In [1]: import numpy as np

In [2]: import numpy.linalg as la

In [3]: np.set_printoptions(precision=2, suppress=True, linewidth=120)

In [4]: feats = np.array([[5, 3, 0, 0, 0, 0],
   ...:     [1, 6, 0, 0, 0, 0],
   ...:     [7, 0, 0, 0, 0, 0],
   ...:     [0, 0, 5, 3, 0, 0],
   ...:     [0, 0, 1, 6, 0, 0],
   ...:     [0, 0, 7, 0, 0, 0],
   ...:     [0, 0, 0, 0, 5, 3],
   ...:     [0, 0, 0, 0, 1, 6],
   ...:     [0, 0, 0, 0, 7, 0]])

In [5]: Y = np.c_[feats[:, :3] @ np.array([[5, -2, -2], [-5, -4, 3], [-2, -4, 0]]), np.array([2, 2, 2, 0, -3, 0, 2, 3, -3])]

In [6]: print(Y)
[[ 10 -22  -1   2]
 [-25 -26  16   2]
 [ 35 -14 -14   2]
 [-10 -20   0   0]
 [ -2  -4   0  -3]
 [-14 -28   0   0]
 [  0   0   0   2]
 [  0   0   0   3]
 [  0   0   0  -3]]

In [7]: print(la.matrix_rank(Y))
4

In [8]: print(np.round(la.norm(Y - feats @ la.lstsq(feats, Y)[0], axis=0), 2) + 0)
[0.   0.   0.   2.22]

In [9]: rng = np.random.default_rng(46)

In [10]: labels = rng.permutation(6)

In [11]: Y = feats[:, labels] * rng.choice([-1, 1], 6)

In [12]: print(Y)
[[ 0  5  3  0  0  0]
 [ 0  1  6  0  0  0]
 [ 0  7  0  0  0  0]
 [ 0  0  0  0  5  3]
 [ 0  0  0  0  1  6]
 [ 0  0  0  0  7  0]
 [-5  0  0 -3  0  0]
 [-1  0  0 -6  0  0]
 [-7  0  0  0  0  0]]

In [13]: left, _, VT = la.svd(feats.T @ Y)

In [14]: print(labels)
[4 0 1 5 2 3]

In [15]: vec = np.array([3, 3, 3, 2, 2, 1])

In [16]: target = Y @ vec

In [17]: print(np.round(la.pinv(Y) @ Y, 2) + 0)
[[1. 0. 0. 0. 0. 0.]
 [0. 1. 0. 0. 0. 0.]
 [0. 0. 1. 0. 0. 0.]
 [0. 0. 0. 1. 0. 0.]
 [0. 0. 0. 0. 1. 0.]
 [0. 0. 0. 0. 0. 1.]]

In [18]: print(target)
[ 24  21  21  13   8  14 -21 -15 -21]

In [19]: target = target + 0.1 * rng.normal(size=9)

In [20]: print(target)
[ 23.96  21.01  21.05  13.03   7.96  13.91 -21.11 -14.98 -20.83]

In [21]: b, *_ = la.lstsq(Y, target)

In [22]: print(b.round())
[3. 3. 3. 2. 2. 1.]

In [23]: print([round(float(la.norm(la.solve(Y.T @ Y + lam * np.eye(6), Y.T @ target))), 2) for lam in (0, 1, 10, 100)])
[5.99, 5.92, 5.33, 2.72]

In [24]: print(np.round(Y.T @ (target - Y @ b), 2) + 0)
[0. 0. 0. 0. 0. 0.]

In [25]: vec = np.array([4, -1, 3, 5, 4, -5])

In [26]: target = feats @ vec

In [27]: print(la.solve(feats.T @ feats, feats.T @ target))
[ 4. -1.  3.  5.  4. -5.]

In [28]: print(la.lstsq(feats, target)[0])
[ 4. -1.  3.  5.  4. -5.]

In [29]: target = target + 0.02 * rng.normal(size=9)

In [30]: print(target)
[ 17.    -2.02  28.    30.02  33.    20.97   5.   -25.99  28.02]

In [31]: b, *_ = la.lstsq(feats, target)

In [32]: print(b)
[ 4. -1.  3.  5.  4. -5.]

In [33]: print(b.round())
[ 4. -1.  3.  5.  4. -5.]

In [34]: J = np.load("run11.npy")

In [35]: print(J)
[[-6 -4  4 -2]
 [ 0  4  9 -2]
 [ 0  0  0  6]
 [ 0  0  0  9]]

In [36]: labels = rng.permutation(4)

In [37]: print(labels)
[3 2 0 1]

In [38]: Y = J[labels][:, labels]

In [39]: print(np.allclose(Y, J))
False

In [40]: print(Y)
[[ 9  0  0  0]
 [ 6  0  0  0]
 [-2  4 -6 -4]
 [-2  9  0  4]]

In [41]: Y = J[0, 0] * J[1:] - np.outer(J[1:, 0], J[0])

In [42]: print(Y)
[[  0 -24 -54  12]
 [  0   0   0 -36]
 [  0   0   0 -54]]

In [43]: print(J[:, 0] / J[0, 0])
[ 1. -0. -0. -0.]

In [44]: C2 = J.T @ J

In [45]: print(np.diag(C2))
[ 36  32  97 125]

In [46]: print(np.round(la.eigvalsh(C2)[::-1], 2) + 0)
[145.67  87.37  56.96   0.  ]

In [47]: print(la.matrix_rank(C2))
3

In [48]: print(C2)
[[ 36  24 -24  12]
 [ 24  32  20   0]
 [-24  20  97 -26]
 [ 12   0 -26 125]]

In [49]: print(np.trace(C2), (J ** 2).sum())
290 290

In [50]: print((J @ J.T).shape)
(4, 4)

In [51]: print(np.allclose(C2, C2.T))
True

In [52]: print(np.round(la.eigvals(J).sum().real, 2))
7.0

In [53]: print(np.einsum("ii->", J))
7

In [54]: print(np.einsum("ij,ji->", J, J))
133

In [55]: u = np.array([0, 1, -1])

In [56]: mat = np.outer(rng.normal(size=24), u) + 0.1 * rng.normal(size=(24, 3))

In [57]: print(mat.round(2) + 0)
[[-0.05  0.44 -0.7 ]
 [-0.02  1.9  -2.05]
 [-0.09  1.25 -1.19]
 [ 0.1  -0.89  1.1 ]
 [ 0.    0.81 -1.17]
 [-0.03 -0.51  0.5 ]
 [ 0.1  -0.15  0.16]
 [-0.09 -0.3   0.16]
 [ 0.03  0.41 -0.53]
 [-0.1   1.75 -1.66]
 [ 0.03 -1.1   1.12]
 [ 0.03  0.87 -0.78]
 [ 0.06  0.14 -0.09]
 [-0.03  0.63 -0.73]
 [ 0.16  0.71 -0.81]
 [-0.02 -0.19  0.05]
 [-0.18  0.74 -0.7 ]
 [ 0.04  1.36 -1.19]
 [-0.11 -1.    1.11]
 [ 0.    1.22 -1.31]
 [-0.06  0.25 -0.41]
 [ 0.11  1.64 -1.63]
 [-0.08 -2.05  1.96]
 [-0.08  0.02  0.22]]

In [58]: Y = np.array([[-1, 1], [-3, 3], [-1, 3]])

In [59]: print(la.matrix_rank(mat @ Y))
2

In [60]: print(la.matrix_rank(np.vstack([mat, Y.T])))
3

In [61]: hat = mat @ la.solve(mat.T @ mat, mat.T)

In [62]: print(hat @ mat[:, 2])
[-0.7  -2.05 -1.19  1.1  -1.17  0.5   0.16  0.16 -0.53 -1.66  1.12 -0.78 -0.09 -0.73 -0.81  0.05 -0.7  -1.19  1.11
 -1.31 -0.41 -1.63  1.96  0.22]

In [63]: print(la.matrix_rank(np.eye(24) - hat))
21

In [64]: print(np.round(np.trace(hat), 2))
3.0

In [65]: print(np.allclose(hat @ hat, hat))
True

In [66]: arr = np.eye(4, dtype=int)[rng.permutation(4)]

In [67]: print(arr)
[[1 0 0 0]
 [0 1 0 0]
 [0 0 0 1]
 [0 0 1 0]]

In [68]: print(la.matrix_power(arr, 100))
[[1 0 0 0]
 [0 1 0 0]
 [0 0 1 0]
 [0 0 0 1]]

In [69]: print(np.sort(np.abs(la.eigvals(arr)))[::-1])
[1. 1. 1. 1.]

In [70]: pr = np.eye(4)[1]

In [71]: for _ in range(5):
    ...:     pr = pr @ arr
    ...:     print(pr.round(2))
    ...: 
[0. 1. 0. 0.]
[0. 1. 0. 0.]
[0. 1. 0. 0.]
[0. 1. 0. 0.]
[0. 1. 0. 0.]

In [72]: W = np.array([[2, 1], [3, 0], [0, 1], [1, 0]])

In [73]: b = np.array([3, 2])

In [74]: H = np.maximum(arr @ W + b, 0)

In [75]: print((H > 0).astype(int))
[[1 1]
 [1 1]
 [1 1]
 [1 1]]

In [76]: print(la.matrix_rank(H))
2

In [77]: basis = np.array([[1, 0, 1], [3, 1, 2]])

In [78]: print((H @ basis).round(6).argmax(axis=1))
[0 0 0 0]

In [79]: evals, V = la.eig(arr)

In [80]: print(arr @ V[:, 0] - evals[0] * V[:, 0])
[0. 0. 0. 0.]

In [81]: print(np.sort(la.eigvals(arr @ arr)))
[1. 1. 1. 1.]

In [82]: print(np.sort(la.eigvals(arr.T)))
[-1.  1.  1.  1.]

In [83]: W0 = np.loadtxt("w.csv", delimiter=",")

In [84]: print(W0)
[[ 0.03 -1.32  2.69]
 [-1.61 -0.56 -2.47]
 [ 1.96  1.22  1.91]
 [-2.12 -1.95 -0.83]
 [ 1.18 -0.07  2.76]
 [-2.12 -1.91 -0.91]
 [-1.09  0.19 -2.79]
 [-1.75 -2.32  0.73]
 [-1.91 -2.29  0.3 ]
 [-2.1  -2.06 -0.58]
 [ 1.14  2.15 -1.75]
 [ 2.07  2.15  0.3 ]
 [ 1.98  1.28  1.85]
 [-2.12 -1.84 -1.06]
 [ 2.12  1.87  0.99]
 [-0.56 -1.8   2.34]
 [ 1.57  2.31 -1.11]
 [-0.78 -1.95  2.14]
 [-1.08 -2.12  1.82]
 [-1.48 -2.29  1.26]
 [ 2.    1.33  1.79]
 [-0.46  0.91 -2.82]
 [-1.27 -0.04 -2.72]
 [-1.76 -0.81 -2.29]
 [ 1.57  2.31 -1.11]
 [ 0.06 -1.29  2.71]
 [-1.61 -2.31  1.03]
 [-1.3  -0.09 -2.7 ]
 [ 0.32  1.62 -2.5 ]]

In [85]: Y = W0 + rng.integers(-2, 3, (29, 2)) @ rng.integers(-2, 3, (2, 3))

In [86]: print(Y)
[[-1.97  0.68  0.69]
 [-2.61 -0.56 -4.47]
 [ 0.96  1.22 -0.09]
 [-1.12 -5.95 -2.83]
 [-0.82  3.93  2.76]
 [-3.12  2.09  1.09]
 [-2.09  2.19 -2.79]
 [ 0.25 -2.32  4.73]
 [ 0.09 -2.29  4.3 ]
 [-1.1  -4.06 -0.58]
 [ 1.14  6.15  2.25]
 [ 4.07  2.15  4.3 ]
 [ 0.98  5.28  3.85]
 [-4.12  4.16  0.94]
 [ 1.12 -0.13 -3.01]
 [-2.56  0.2   0.34]
 [ 1.57  4.31  0.89]
 [-1.78  4.05  6.14]
 [-1.08 -4.12 -0.18]
 [ 0.52 -2.29  5.26]
 [ 3.   -4.67 -2.21]
 [-0.46 -1.09 -4.82]
 [-3.27  5.96 -0.72]
 [ 0.24 -0.81  1.71]
 [ 1.57  0.31 -3.11]
 [-0.94  2.71  4.71]
 [-1.61 -4.31 -0.97]
 [ 0.7  -6.09 -4.7 ]
 [ 0.32 -0.38 -4.5 ]]

In [87]: print(np.abs(Y - W0).sum(axis=1))
[ 6.  3.  3.  7.  6.  7.  3.  6.  6.  3.  8.  6.  7. 10.  7.  6.  4. 11.  4.  6. 11.  4. 10.  6.  4.  7.  4. 10.  4.]

In [88]: data = np.load("arr.npy")

In [89]: print(data)
[[ 0  0  2]
 [ 0  0  6]
 [ 0  0  0]
 [ 0  3  0]
 [36  0 36]
 [30  0 33]
 [16  0 19]
 [ 0  3  0]
 [11  0 20]
 [36  0 36]
 [ 8  0  8]
 [ 0  3  0]
 [ 0  0 10]
 [ 9  0 12]
 [ 0  3  0]
 [ 2  0  5]
 [ 0  3  0]
 [36  0 36]
 [ 8  0  8]
 [18  0 27]
 [11  0 20]
 [ 8  0  8]
 [ 9  0 12]
 [15  0 15]
 [ 8  0  8]
 [ 6  0 21]
 [18  0 27]]

In [90]: vec = np.array([-1, -2, 3])

In [91]: target = data @ vec

In [92]: print(np.round(la.pinv(data) @ data, 2) + 0)
[[1. 0. 0.]
 [0. 1. 0.]
 [0. 0. 1.]]

In [93]: print(target)
[ 6 18  0 -6 72 69 41 -6 49 72 16 -6 30 27 -6 13 -6 72 16 63 49 16 27 30 16 57 63]

In [94]: print(la.solve(data.T @ data, data.T @ target))
[-1. -2.  3.]

In [95]: print(la.lstsq(data, target)[0])
[-1. -2.  3.]

In [96]: target = target + 0.02 * rng.normal(size=27)

In [97]: print(target)
[ 6.02 17.97  0.03 -6.02 72.01 69.03 41.02 -6.03 49.05 72.03 16.03 -6.02 29.99 26.99 -5.99 13.02 -6.01 72.03 16.02
 63.   48.99 15.94 26.99 30.02 15.94 56.99 62.98]

In [98]: b, *_ = la.lstsq(data, target)

In [99]: print(b.round())
[-1. -2.  3.]

In [100]: print([round(float(la.norm(la.solve(data.T @ data + lam * np.eye(3), data.T @ target))), 2) for lam in (0, 1, 10, 100)])
[3.74, 3.71, 3.49, 2.64]

In [101]: print(b)
[-1. -2.  3.]

In [102]: print(round(float(la.norm(target - data @ b)), 2))
0.13

In [103]: print(np.round(data.T @ (target - data @ b), 2) + 0)
[0. 0. 0.]

In [104]: Xc = data - data.mean(axis=0)

In [105]: V = la.svd(Xc)[2][:1]

In [106]: Y = Xc - Xc @ V.T @ V

In [107]: print(np.round(np.diag(V.T @ V), 2) + 0)
[0.48 0.   0.52]

In [108]: print(Y.std(axis=0))
[2.13 1.01 2.02]

In [109]: vec = np.array([-1, 5, 5])

In [110]: target = data @ vec

In [111]: b, lr = np.zeros(3), 1 / la.norm(data, 2) ** 2

In [112]: for i in range(3):
     ...:     b -= lr * data.T @ (data @ b - target)
     ...:     if i % 1 == 0: print(i, round(la.norm(data @ b - target), 2))
     ...: 
0 73.26
1 72.18
2 71.12

In [113]: print(b)
[1.89 0.04 2.53]

In [114]: print(round(la.cond(data), 2))
18.45

In [115]: labels = data[:, 0] > np.median(data[:, 0])

In [116]: u = data[labels].mean(axis=0) - data[~labels].mean(axis=0)

In [117]: print(((data - data.mean(axis=0)) @ u > 0).astype(int))
[0 0 0 0 1 1 1 0 1 1 0 0 0 0 0 0 0 1 0 1 1 0 0 1 0 1 1]

In [118]: print(np.round((((data - data.mean(axis=0)) @ u > 0) == labels).mean(), 2))
0.89

In [119]: Xc = data - data.mean(axis=0)

In [120]: left, s, VT = la.svd(Xc, full_matrices=False)

In [121]: print(la.matrix_rank(Xc))
3

In [122]: print(np.round(s ** 2 / (s ** 2).sum(), 2) + 0)
[0.97 0.03 0.  ]

In [123]: X = np.tanh(np.array([[0.8, -0.1],
     ...:     [-1.1, -0.6],
     ...:     [-0.5, -0.5],
     ...:     [-1.4, 0.5],
     ...:     [0.2, 0.1],
     ...:     [0.4, 1.1],
     ...:     [0.0, 0.9],
     ...:     [-1.1, 0.2],
     ...:     [-0.3, -0.5],
     ...:     [-0.2, 0.1],
     ...:     [-0.1, 0.7],
     ...:     [-1.0, 0.2],
     ...:     [-1.8, 1.0]]) @ np.array([[0.4, 2.7, 1.9], [-0.5, 1.4, -1.6]]))

In [124]: print(X)
[[ 0.35  0.97  0.93]
 [-0.14 -1.   -0.81]
 [ 0.05 -0.97 -0.15]
 [-0.67 -1.   -1.  ]
 [ 0.03  0.59  0.22]
 [-0.37  0.99 -0.76]
 [-0.42  0.85 -0.89]
 [-0.49 -0.99 -0.98]
 [ 0.13 -0.91  0.23]
 [-0.13 -0.38 -0.49]
 [-0.37  0.61 -0.86]
 [-0.46 -0.98 -0.98]
 [-0.84 -1.   -1.  ]]

In [125]: Xc = X - X.mean(axis=0)

In [126]: V = la.svd(Xc)[2][:2]

In [127]: Y = Xc - Xc @ V.T @ V

In [128]: print(la.norm(Y, axis=1).round(6).argmax())
12

In [129]: print(np.round(np.cov(Xc @ V.T, rowvar=False), 2) + 0)
[[0.89 0.  ]
 [0.   0.38]]

In [130]: print((Xc @ V.T).std(axis=0))
[0.91 0.59]

In [131]: print(np.diag(V.T @ V))
[0.21 1.   0.79]

In [132]: Xc = X - X.mean(axis=0)

In [133]: left, s, VT = la.svd(Xc, full_matrices=False)

In [134]: print(VT[0] * np.sign(VT[0, np.abs(VT[0]).argmax()]))
[0.2  0.89 0.41]

In [135]: print(round(float((s ** 2).sum() ** 2 / (s ** 4).sum()), 2))
1.77

In [136]: print(np.abs(VT[-1]))
[0.89 0.01 0.46]

In [137]: print(s)
[3.26 2.13 0.46]

In [138]: print(s ** 2 / (s ** 2).sum())
[0.69 0.3  0.01]

In [139]: print(np.round(Xc.mean(axis=0), 2) + 0)
[0. 0. 0.]

In [140]: print(np.abs(left[:, 0]).argmax())
0

In [141]: Y = X + rng.integers(-2, 3, (13, 2)) @ rng.integers(-2, 3, (2, 3))

In [142]: print(Y.round(2) + 0)
[[ 0.35  3.97 -0.07]
 [-2.14 -6.    2.19]
 [ 4.05  0.03 -3.15]
 [-2.67  0.    0.  ]
 [ 2.03  5.59 -2.78]
 [-2.37  4.99 -0.76]
 [-6.42 -2.15  4.11]
 [-2.49  3.01 -0.98]
 [ 6.13 -0.91 -3.77]
 [-0.13 -6.38  1.51]
 [-2.37 -4.39  2.14]
 [-0.46 -6.98  1.02]
 [ 5.16 -1.   -5.  ]]

In [143]: print(np.abs(Y - X).sum(axis=1))
[ 4. 10.  8.  4. 10.  6. 14.  6. 10.  8. 10.  8. 10.]

In [144]: print(Y - X)
[[ 0.  3. -1.]
 [-2. -5.  3.]
 [ 4.  1. -3.]
 [-2.  1.  1.]
 [ 2.  5. -3.]
 [-2.  4.  0.]
 [-6. -3.  5.]
 [-2.  4.  0.]
 [ 6.  0. -4.]
 [ 0. -6.  2.]
 [-2. -5.  3.]
 [ 0. -6.  2.]
 [ 6.  0. -4.]]
